% ipython --no-banner

In [1]: import numpy as np

In [2]: np.set_printoptions(precision=3, suppress=True, linewidth=140)

In [3]: def tidy(a):
   ...:     return np.round(a, 3) + 0
   ...: 

In [4]: F = np.array([[0, 0, 1, 1, 1],
   ...:     [0, 0, 0, 0, 0],
   ...:     [1, 0, 0, 1, 0],
   ...:     [1, 0, 1, 0, 1],
   ...:     [1, 0, 0, 1, 0]])

In [5]: print(F)
[[0 0 1 1 1]
 [0 0 0 0 0]
 [1 0 0 1 0]
 [1 0 1 0 1]
 [1 0 0 1 0]]

In [6]: print(np.linalg.matrix_rank(F, rtol=0.1))
3

In [7]: print(tidy(np.linalg.norm(F, 2) / np.linalg.norm(F)))
0.81

In [8]: print(np.linalg.cond(F) > 100)
True

In [9]: M2 = np.array([[1, 1], [1, -1]])

In [10]: rng = np.random.default_rng(6469)

In [11]: E = np.kron(M2, np.kron(M2, M2))[rng.permutation(8)][:4]

In [12]: print(E)
[[ 1 -1 -1  1  1 -1 -1  1]
 [ 1  1 -1 -1 -1 -1  1  1]
 [ 1  1  1  1 -1 -1 -1 -1]
 [ 1 -1  1 -1  1 -1  1 -1]]

In [13]: U, sigma, Vt = np.linalg.svd(E, full_matrices=False)

In [14]: print(tidy(np.sqrt((sigma ** 2).sum())), tidy(np.linalg.norm(E)))
5.657 5.657

In [15]: print(sigma / sigma[0])
[1. 1. 1. 1.]

In [16]: print(tidy(Vt @ Vt.T))
[[1. 0. 0. 0.]
 [0. 1. 0. 0.]
 [0. 0. 1. 0.]
 [0. 0. 0. 1.]]

In [17]: print(tidy(U.T @ U))
[[1. 0. 0. 0.]
 [0. 1. 0. 0.]
 [0. 0. 1. 0.]
 [0. 0. 0. 1.]]

In [18]: print(np.cumsum(sigma ** 2) / np.sum(sigma ** 2))
[0.25 0.5  0.75 1.  ]

In [19]: print(E.reshape(-1, 2))
[[ 1 -1]
 [-1  1]
 [ 1 -1]
 [-1  1]
 [ 1  1]
 [-1 -1]
 [-1 -1]
 [ 1  1]
 [ 1  1]
 [ 1  1]
 [-1 -1]
 [-1 -1]
 [ 1 -1]
 [ 1 -1]
 [ 1 -1]
 [ 1 -1]]

In [20]: t3 = E.reshape(4, 2, -1)

In [21]: print(np.swapaxes(t3, 1, 2)[3])
[[ 1  1]
 [-1 -1]
 [ 1  1]
 [-1 -1]]

In [22]: print(t3.transpose(1, 0, 2))
[[[ 1 -1 -1  1]
  [ 1  1 -1 -1]
  [ 1  1  1  1]
  [ 1 -1  1 -1]]

 [[ 1 -1 -1  1]
  [-1 -1  1  1]
  [-1 -1 -1 -1]
  [ 1 -1  1 -1]]]

In [23]: print(t3[:, 0])
[[ 1 -1 -1  1]
 [ 1  1 -1 -1]
 [ 1  1  1  1]
 [ 1 -1  1 -1]]

In [24]: t3 = np.stack([E, -1 * E, E[::-1]])

In [25]: print(np.linalg.matrix_rank(t3.reshape(3, -1)))
2

In [26]: r0, g = E[2], E[1]

In [27]: print(r0 @ g)
0

In [28]: p = (r0 @ g) / (r0 @ r0) * r0

In [29]: print(tidy(np.linalg.norm(r0 + g) ** 2 + np.linalg.norm(r0 - g) ** 2))
32.0

In [30]: print(g - p)
[ 1.  1. -1. -1. -1. -1.  1.  1.]

In [31]: print((g - p) @ r0)
0.0

In [32]: C = np.array([[-0.2, -1.5, -0.9, -0.8],
    ...:     [-1.7, -0.6, -0.4, -0.4],
    ...:     [1.2, -0.4, -0.1, -0.7]])

In [33]: W0 = np.array([[-9, -5, -4],
    ...:     [3, 3, -8],
    ...:     [-5, -4, -9],
    ...:     [-5, 3, 1],
    ...:     [3, 5, -5],
    ...:     [8, 8, 8],
    ...:     [-9, -3, -4],
    ...:     [-1, -3, -7],
    ...:     [-6, 9, -7],
    ...:     [3, 5, 7],
    ...:     [-2, -7, -5],
    ...:     [8, 8, -7]]) @ C + 0.02 * rng.normal(size=(12, 4))

In [34]: print(tidy(W0))
[[  5.513  18.117  10.462  12.006]
 [-15.268  -3.119  -3.09    2.004]
 [ -3.006  13.5     7.005  11.913]
 [ -2.882   5.283   3.205   2.098]
 [-15.126  -5.524  -4.208  -0.898]
 [ -5.611 -20.023 -11.202 -15.195]
 [  2.103  16.871   9.73   11.168]
 [ -3.102   6.111   2.784   6.893]
 [-22.564   6.411   2.548   6.091]
 [ -0.686 -10.324  -5.351  -9.303]
 [  6.287   9.215   5.089   7.907]
 [-23.618 -13.988  -9.671  -4.68 ]]

In [35]: C2 = np.cov(W0, rowvar=False)

In [36]: print(tidy(np.linalg.eigvalsh(C2)[::-1]))
[307.989  75.824   2.43    0.   ]

In [37]: print(C2.shape)
(4, 4)

In [38]: evals, vecs = np.linalg.eigh(F)

In [39]: vec = np.array([-2, 1, 0, 1, 1])

In [40]: print(tidy(vecs * np.abs(evals) @ vecs.T))
[[1.591 0.    0.243 0.591 0.243]
 [0.    0.    0.    0.    0.   ]
 [0.243 0.    0.97  0.243 0.97 ]
 [0.591 0.    0.243 1.591 0.243]
 [0.243 0.    0.97  0.243 0.97 ]]

In [41]: print((np.sign(vecs[:, -1].round(6)) == np.sign(vecs[0, -1].round(6))).astype(int))
[1 0 1 1 1]

In [42]: print(tidy(vecs * np.maximum(evals, 0) @ vecs.T))
[[0.796 0.    0.621 0.796 0.621]
 [0.    0.    0.    0.    0.   ]
 [0.621 0.    0.485 0.621 0.485]
 [0.796 0.    0.621 0.796 0.621]
 [0.621 0.    0.485 0.621 0.485]]

In [43]: print(tidy(np.linalg.eigvalsh(F[1:, 1:])))
[-1.414  0.     0.     1.414]

In [44]: M = np.array([[1, -1], [1, -1], [-1, -2], [-3, -3]])

In [45]: M2 = np.array([[-3, -2, -1], [2, -1, -4]])

In [46]: C = np.kron(M2, M)

In [47]: print(C)
[[-3  3 -2  2 -1  1]
 [-3  3 -2  2 -1  1]
 [ 3  6  2  4  1  2]
 [ 9  9  6  6  3  3]
 [ 2 -2 -1  1 -4  4]
 [ 2 -2 -1  1 -4  4]
 [-2 -4  1  2  4  8]
 [-6 -6  3  3 12 12]]

In [48]: print(np.linalg.matrix_rank(C))
4

In [49]: U, sigma, Vt = np.linalg.svd(C)

In [50]: print(np.argmax(sigma[:-1] / (sigma[1:] + 1e-6)) + 1)
4

In [51]: M2 = U[:, :4] @ np.diag(sigma[:4]) @ Vt[:4]

In [52]: print(tidy(M2))
[[-3.  3. -2.  2. -1.  1.]
 [-3.  3. -2.  2. -1.  1.]
 [ 3.  6.  2.  4.  1.  2.]
 [ 9.  9.  6.  6.  3.  3.]
 [ 2. -2. -1.  1. -4.  4.]
 [ 2. -2. -1.  1. -4.  4.]
 [-2. -4.  1.  2.  4.  8.]
 [-6. -6.  3.  3. 12. 12.]]

In [53]: print(tidy(np.linalg.norm(C - M2) / np.linalg.norm(C)))
0.0

In [54]: q = M.astype(float).copy()

In [55]: for j in range(2):
    ...:     q[:, j] -= q[:, :j] @ (q[:, :j].T @ q[:, j])
    ...:     q[:, j] /= np.linalg.norm(q[:, j])
    ...: 

In [56]: print(tidy(q.T @ M))
[[3.464 2.598]
 [0.    2.872]]

In [57]: print(tidy(q.T @ q))
[[1. 0.]
 [0. 1.]]

In [58]: M2 = np.c_[M[:, :1] @ np.array([[0]]), np.array([1, 1, 0, 3])]

In [59]: print(M2)
[[0 1]
 [0 1]
 [0 0]
 [0 3]]

In [60]: print(np.linalg.matrix_rank(np.c_[M, M2]))
3

In [61]: print(tidy(np.linalg.norm(M2 - M @ np.linalg.lstsq(M, M2)[0], axis=0)))
[0.    1.706]

In [62]: print(tidy(np.linalg.norm(np.linalg.qr(M)[0].T @ M2, axis=0) ** 2 / ((M2 ** 2).sum(axis=0) + 1e-12)))
[0.    0.736]

In [63]: proj = M @ np.linalg.solve(M.T @ M, M.T)

In [64]: print(np.trace(proj))
2.0

In [65]: print(np.allclose(proj @ proj, proj))
True

In [66]: print(tidy(np.diag(proj)))
[0.455 0.455 0.273 0.818]

In [67]: print(tidy(proj @ M[:, 1]))
[-1. -1. -2. -3.]

In [68]: print(tidy(proj))
[[ 0.455  0.455  0.182 -0.091]
 [ 0.455  0.455  0.182 -0.091]
 [ 0.182  0.182  0.273  0.364]
 [-0.091 -0.091  0.364  0.818]]

In [69]: print(tidy(np.linalg.eigvalsh(proj)))
[0. 0. 1. 1.]

In [70]: X = np.load("arr.npy")

In [71]: print(X)
[[ -6.691 -30.227 -15.238]
 [ -5.65  -25.462 -12.98 ]
 [ -3.66  -15.652  -8.407]
 [ -2.784 -10.824  -6.198]
 [ -2.417  -8.642  -5.207]
 [ -1.785  -4.602  -3.346]
 [ -1.659  -3.809  -2.96 ]
 [ -1.431  -2.573  -2.309]
 [ -0.933  -1.132  -1.285]
 [  2.926   3.011   3.491]
 [  6.669   7.531   7.957]
 [  8.36    9.758  10.002]
 [  9.536  11.358  11.433]
 [ 14.074  17.845  17.016]
 [ 19.834  26.611  24.211]]

In [72]: U, sigma, Vt = np.linalg.svd(X)

In [73]: print(tidy(sigma))
[75.991 15.728  0.771]

In [74]: print(np.argmax(sigma[:-1] / (sigma[1:] + 1e-6)) + 1)
2

In [75]: M2 = U[:, :2] @ np.diag(sigma[:2]) @ Vt[:2]

In [76]: print(tidy(np.linalg.norm(X - M2, 2)), tidy(sigma[2]))
0.771 0.771
